$ python -q
>>> import numpy as np
>>> np.set_printoptions(precision=3, suppress=True, linewidth=140, floatmode="fixed")
>>> rd = lambda a: np.round(a, 3) + 0
>>> M2 = np.array([[-5, 2, -2, -3, 3, 1, -5],
...     [0, 5, -1, 2, 5, -5, 4],
...     [4, -4, -3, 2, 0, 5, 1],
...     [0, 1, -3, -5, 1, 0, -5],
...     [-3, -5, 5, -4, 2, 5, -3]])
>>> K = M2.T @ M2
>>> print(K)
[[ 50 -11 -17  35 -21   0  38]
 [-11  71 -25  11  22 -68  16]
 [-17 -25  48  -7  -4  13   3]
 [ 35  11  -7  58 -12 -23  62]
 [-21  22  -4 -12  39 -12  -6]
 [  0 -68  13 -23 -12  76 -35]
 [ 38  16   3  62  -6 -35  76]]
>>> print(np.unique(K.round(6), axis=0).shape)
(7, 7)
>>> print(np.abs(np.diag(np.linalg.qr(K)[1])) > 1e-9)
[ True  True  True  True  True False False]
>>> print(rd(K @ np.linalg.pinv(K) @ K))
[[ 50.000 -11.000 -17.000  35.000 -21.000   0.000  38.000]
 [-11.000  71.000 -25.000  11.000  22.000 -68.000  16.000]
 [-17.000 -25.000  48.000  -7.000  -4.000  13.000   3.000]
 [ 35.000  11.000  -7.000  58.000 -12.000 -23.000  62.000]
 [-21.000  22.000  -4.000 -12.000  39.000 -12.000  -6.000]
 [  0.000 -68.000  13.000 -23.000 -12.000  76.000 -35.000]
 [ 38.000  16.000   3.000  62.000  -6.000 -35.000  76.000]]
>>> print(np.linalg.lstsq(K[:-1].T, K[-1])[2])
5
>>> rng = np.random.default_rng(543410)
>>> idx = rng.permutation(7)
>>> print(idx)
[2 5 3 6 1 0 4]
>>> M2 = K[idx][:, idx]
>>> print(np.allclose(M2, K))
False
>>> print(rd(np.sort(np.abs(np.linalg.eigvals(M2)))))
[  0.000   0.000  10.530  28.583  56.227 131.938 190.722]
>>> print(rd(np.linalg.det(M2)), rd(np.linalg.det(K[idx])))
0.0 0.0
>>> M2 = np.array([[2, 1, 3],
...     [0, -2, 1],
...     [-3, 0, 0],
...     [-3, -3, 0],
...     [-3, -1, 2],
...     [-3, 3, -3],
...     [-2, 3, 3]])
>>> print(M2.T @ K.T)
[[  33  126 -190 -102  -63  -92 -148]
 [ 102 -364  106  -32 -122  340  -51]
 [ 211  334 -114  347   55 -425  451]]
>>> print(np.einsum("ik,kj->ji", K, M2))
[[  33  126 -190 -102  -63  -92 -148]
 [ 102 -364  106  -32 -122  340  -51]
 [ 211  334 -114  347   55 -425  451]]
>>> print(np.vstack([K, M2.T]).shape)
(10, 7)
>>> print(K @ M2)
[[  33  102  211]
 [ 126 -364  334]
 [-190  106 -114]
 [-102  -32  347]
 [ -63 -122   55]
 [ -92  340 -425]
 [-148  -51  451]]
>>> print(np.linalg.matrix_rank(np.vstack([K, M2.T])))
7
>>> print(np.linalg.matrix_rank(K @ M2))
3
>>> W0 = np.load("arr.npy")
>>> print(W0)
[[-0.700 -0.700 13.000 -0.100 -1.800  0.000  1.800  0.200]
 [-0.200 -1.800 15.000 -1.600 -1.100 -0.100  0.200 -1.000]
 [ 2.000  0.000 -5.000  1.600  0.800  0.800  0.700 -1.400]
 [ 0.800  0.100  4.000 -0.400 -1.100 -0.400 -0.400 -0.400]
 [ 0.200  0.900 12.000 -0.100 -0.300  2.400  1.300  0.100]
 [-1.300 -1.500  1.000 -0.300  0.500  1.100  1.700  1.100]
 [ 0.900 -1.000  8.000  0.200  0.100  0.700 -0.700  0.900]
 [-0.900  0.600  7.000  0.600 -0.300  0.500  1.000  0.700]
 [ 0.100 -1.200 -8.000 -0.900 -0.500  1.400  3.200 -0.400]]
>>> proj = W0 @ np.linalg.solve(W0.T @ W0, W0.T)
>>> print(rd(np.trace(proj)))
8.0
>>> print(np.allclose(proj @ proj, proj))
True
>>> print(rd(np.linalg.eigvalsh(proj)))
[0.000 1.000 1.000 1.000 1.000 1.000 1.000 1.000 1.000]
>>> mat = np.loadtxt("test10.csv", delimiter=",")
>>> print(mat)
[[0.000 1.000 0.000 0.000 0.000 0.000]
 [1.000 8.000 0.000 0.000 0.000 0.000]
 [2.000 9.000 0.000 0.000 0.000 0.000]
 [0.000 0.000 0.000 1.000 0.000 0.000]
 [0.000 0.000 1.000 8.000 0.000 0.000]
 [0.000 0.000 2.000 9.000 0.000 0.000]
 [0.000 0.000 0.000 0.000 0.000 1.000]
 [0.000 0.000 0.000 0.000 1.000 8.000]
 [0.000 0.000 0.000 0.000 2.000 9.000]]
>>> x0 = np.array([2, -1, -2, 2, -1, 1])
>>> target = mat @ x0
>>> print(rd(np.linalg.solve(mat.T @ mat, mat.T @ target)))
[ 2.000 -1.000 -2.000  2.000 -1.000  1.000]
>>> print(target)
[-1.000 -6.000 -5.000  2.000 14.000 14.000  1.000  7.000  7.000]
>>> print(rd(np.linalg.pinv(mat) @ mat))
[[1.000 0.000 0.000 0.000 0.000 0.000]
 [0.000 1.000 0.000 0.000 0.000 0.000]
 [0.000 0.000 1.000 0.000 0.000 0.000]
 [0.000 0.000 0.000 1.000 0.000 0.000]
 [0.000 0.000 0.000 0.000 1.000 0.000]
 [0.000 0.000 0.000 0.000 0.000 1.000]]
>>> try:
...     np.linalg.solve(mat, target)
... except np.linalg.LinAlgError as e:
...     print(repr(e))
... 
LinAlgError('Last 2 dimensions of the array must be square')
>>> print(rd(np.linalg.lstsq(mat, target)[0]))
[ 2.000 -1.000 -2.000  2.000 -1.000  1.000]
>>> target = target + 0.3 * rng.normal(size=9)
>>> print(rd(target))
[-1.022 -5.851 -5.730  2.679 13.920 14.487  1.369  7.094  6.939]
>>> b, *_ = np.linalg.lstsq(mat, target)
>>> print([round(float(np.linalg.norm(np.linalg.solve(mat.T @ mat + lam * np.eye(6), mat.T @ target))), 2) for lam in (0, 1, 10, 100)])
[3.42, 2.08, 1.84, 1.18]
>>> print(rd(b))
[ 1.056 -0.869 -1.712  1.979 -1.351  1.066]
>>> print(rd(mat.T @ (target - mat @ b)))
[0.000 0.000 0.000 0.000 0.000 0.000]
>>> idx = rng.permutation(6)
>>> M2 = mat[:, idx] * rng.choice([-1, 1], 6)
>>> print(M2)
[[-0.000  0.000  0.000  1.000 -0.000  0.000]
 [-0.000  1.000  0.000  8.000 -0.000  0.000]
 [-0.000  2.000  0.000  9.000 -0.000  0.000]
 [-0.000  0.000  0.000  0.000 -1.000  0.000]
 [-0.000  0.000  1.000  0.000 -8.000  0.000]
 [-0.000  0.000  2.000  0.000 -9.000  0.000]
 [-1.000  0.000  0.000  0.000 -0.000  0.000]
 [-8.000  0.000  0.000  0.000 -0.000  1.000]
 [-9.000  0.000  0.000  0.000 -0.000  2.000]]
>>> left, _, vt = np.linalg.svd(mat.T @ M2)
>>> print(rd(np.linalg.lstsq(mat, M2)[0]))
[[ 0.000  1.000  0.000  0.000  0.000  0.000]
 [ 0.000  0.000  0.000  1.000  0.000  0.000]
 [ 0.000  0.000  1.000  0.000  0.000  0.000]
 [ 0.000  0.000  0.000  0.000 -1.000  0.000]
 [ 0.000  0.000  0.000  0.000  0.000  1.000]
 [-1.000  0.000  0.000  0.000  0.000  0.000]]
>>> print(idx)
[5 0 2 1 3 4]
>>> M2 = np.array([[2, 1, 0], [1, 1, 1], [1, 2, 1]])
>>> feats = M2 + M2.T
>>> print(feats)
[[4 2 1]
 [2 2 3]
 [1 3 2]]
>>> print(rd(np.linalg.eigvalsh(feats).min()))
-1.114
>>> print(np.all(np.linalg.eigvalsh(feats) > 0))
False
>>> print(np.linalg.matrix_power(feats, 4))
[[810 738 630]
 [738 710 614]
 [630 614 536]]
>>> print(np.allclose(feats @ feats.T, feats.T @ feats))
True
>>> print((feats - feats.T) / 2)
[[0.000 0.000 0.000]
 [0.000 0.000 0.000]
 [0.000 0.000 0.000]]
>>> print(rd(np.sort(np.abs(np.linalg.eigvals(feats)))))
[1.114 2.410 6.705]
>>> np.linalg.determinant(feats)
Traceback (most recent call last):
  File "<python-input-60>", line 1, in <module>
    np.linalg.determinant(feats)
    ^^^^^^^^^^^^^^^^^^^^^
AttributeError: module 'numpy.linalg' has no attribute 'determinant'
>>> print(np.allclose(feats, feats.T))
True
>>> print(rd(np.abs(np.linalg.eigvals(feats)).max()))
6.705
>>> x0 = np.array([0, 0, 0])
>>> target = feats @ x0
>>> print(target)
[0 0 0]
>>> print(rd(np.linalg.solve(feats, 4 * target)))
[0.000 0.000 0.000]
>>> print(rd(np.linalg.solve(feats, target + feats[:, 1])))
[0.000 1.000 0.000]
>>> arr = np.load("layer4.npy")
>>> print(arr)
[[ 1.000  1.300 -1.000  0.000 -5.500 -0.100  1.400 -1.100 -1.700]
 [-0.800 -1.500  0.200 -1.200 -3.000 -0.900  0.900 -1.000  0.200]
 [ 1.300  0.600  1.000  0.000  0.000  0.700 -1.000  0.300 -1.000]
 [-0.500  1.100 -0.600  0.500  1.000 -1.700  1.100 -0.400 -1.000]
 [-0.900 -0.200  0.100  0.900  1.500 -0.700 -0.800  2.600  1.700]
 [-0.700 -0.200  2.200 -0.800 -1.000 -1.300  1.400  0.700 -1.500]
 [ 0.300 -0.100  1.500  1.100  2.500  0.000  1.100  0.100 -1.200]
 [ 0.900  2.100  0.300  0.400 -3.000  2.300 -1.300  0.800 -1.300]]
>>> M2 = arr + rng.integers(-2, 3, (8, 7)) @ rng.integers(-2, 3, (7, 9))
>>> print(rd(M2))
[[ -1.000   5.300  -4.000   9.000  -5.500   3.900   4.400  -2.100  -2.700]
 [  6.200  -2.500   3.200  -1.200   3.000   3.100  -0.100  -2.000  -1.800]
 [  3.300   0.600  -4.000  12.000   4.000   4.700   1.000   3.300   6.000]
 [ -9.500   4.100  -5.600   6.500  -6.000  -1.700   3.100   0.600   4.000]
 [  2.100  -8.200  -3.900   2.900   3.500  -6.700  -0.800  -2.400   3.700]
 [ -7.700  -3.200   1.200  -5.800  -9.000 -11.300   0.400  -4.300  -2.500]
 [  7.300   5.900  -1.500  12.100  12.500  -2.000   4.100  14.100  -0.200]
 [ -1.100   1.100  -4.700   5.400  -2.000  -1.700   1.700   4.800   1.700]]
>>> print(rd(np.linalg.svd(M2 - arr, compute_uv=False)))
[30.421 21.622 14.891 12.644  6.189  2.381  0.703  0.000]
>>> print(np.abs(M2 - arr).sum(axis=1))
[27.000 25.000 39.000 38.000 32.000 41.000 57.000 28.000]
>>> print(rd(M2 - arr))
[[ -2.000   4.000  -3.000   9.000   0.000   4.000   3.000  -1.000  -1.000]
 [  7.000  -1.000   3.000   0.000   6.000   4.000  -1.000  -1.000  -2.000]
 [  2.000   0.000  -5.000  12.000   4.000   4.000   2.000   3.000   7.000]
 [ -9.000   3.000  -5.000   6.000  -7.000   0.000   2.000   1.000   5.000]
 [  3.000  -8.000  -4.000   2.000   2.000  -6.000   0.000  -5.000   2.000]
 [ -7.000  -3.000  -1.000  -5.000  -8.000 -10.000  -1.000  -5.000  -1.000]
 [  7.000   6.000  -3.000  11.000  10.000  -2.000   3.000  14.000   1.000]
 [ -2.000  -1.000  -5.000   5.000   1.000  -4.000   3.000   4.000   3.000]]
>>> data = np.eye(5, dtype=int)[rng.permutation(5)] * np.array([0, 1, 2, 0, 0])
>>> print(data)
[[0 0 0 0 0]
 [0 1 0 0 0]
 [0 0 2 0 0]
 [0 0 0 0 0]
 [0 0 0 0 0]]
>>> # row 3 repeats row 0
>>> x0 = np.array([2, 2, 0, 2, 1])
>>> print(data @ np.ones(5))
[0.000 1.000 2.000 0.000 0.000]
>>> print(data @ (2 * x0))
[0 4 0 0 0]
>>> print((data @ x0).argmax())
1
>>> print(np.einsum("ij,j->i", data, x0))
[0 2 0 0 0]
>>> print(np.linalg.matrix_power(data, 3))
[[0 0 0 0 0]
 [0 1 0 0 0]
 [0 0 8 0 0]
 [0 0 0 0 0]
 [0 0 0 0 0]]
>>> print(np.allclose(data, data.T))
True
>>> print(rd(np.sort(np.abs(np.linalg.eigvals(data)))))
[0.000 0.000 0.000 1.000 2.000]
>>> print(rd(np.abs(np.linalg.eigvals(data)).max()))
2.0
>>> print((data + data.T) / 2)
[[0.000 0.000 0.000 0.000 0.000]
 [0.000 1.000 0.000 0.000 0.000]
 [0.000 0.000 2.000 0.000 0.000]
 [0.000 0.000 0.000 0.000 0.000]
 [0.000 0.000 0.000 0.000 0.000]]
>>> print(data @ data)
[[0 0 0 0 0]
 [0 1 0 0 0]
 [0 0 4 0 0]
 [0 0 0 0 0]
 [0 0 0 0 0]]
>>> print(np.allclose(data @ data.T, data.T @ data))
True
>>> print(rd(np.linalg.det(data)))
0.0
>>> print(rd(np.linalg.det(data)))
0.0
>>> print(rd(np.sort(np.linalg.eigvals(data).real)))
[0.000 0.000 0.000 1.000 2.000]
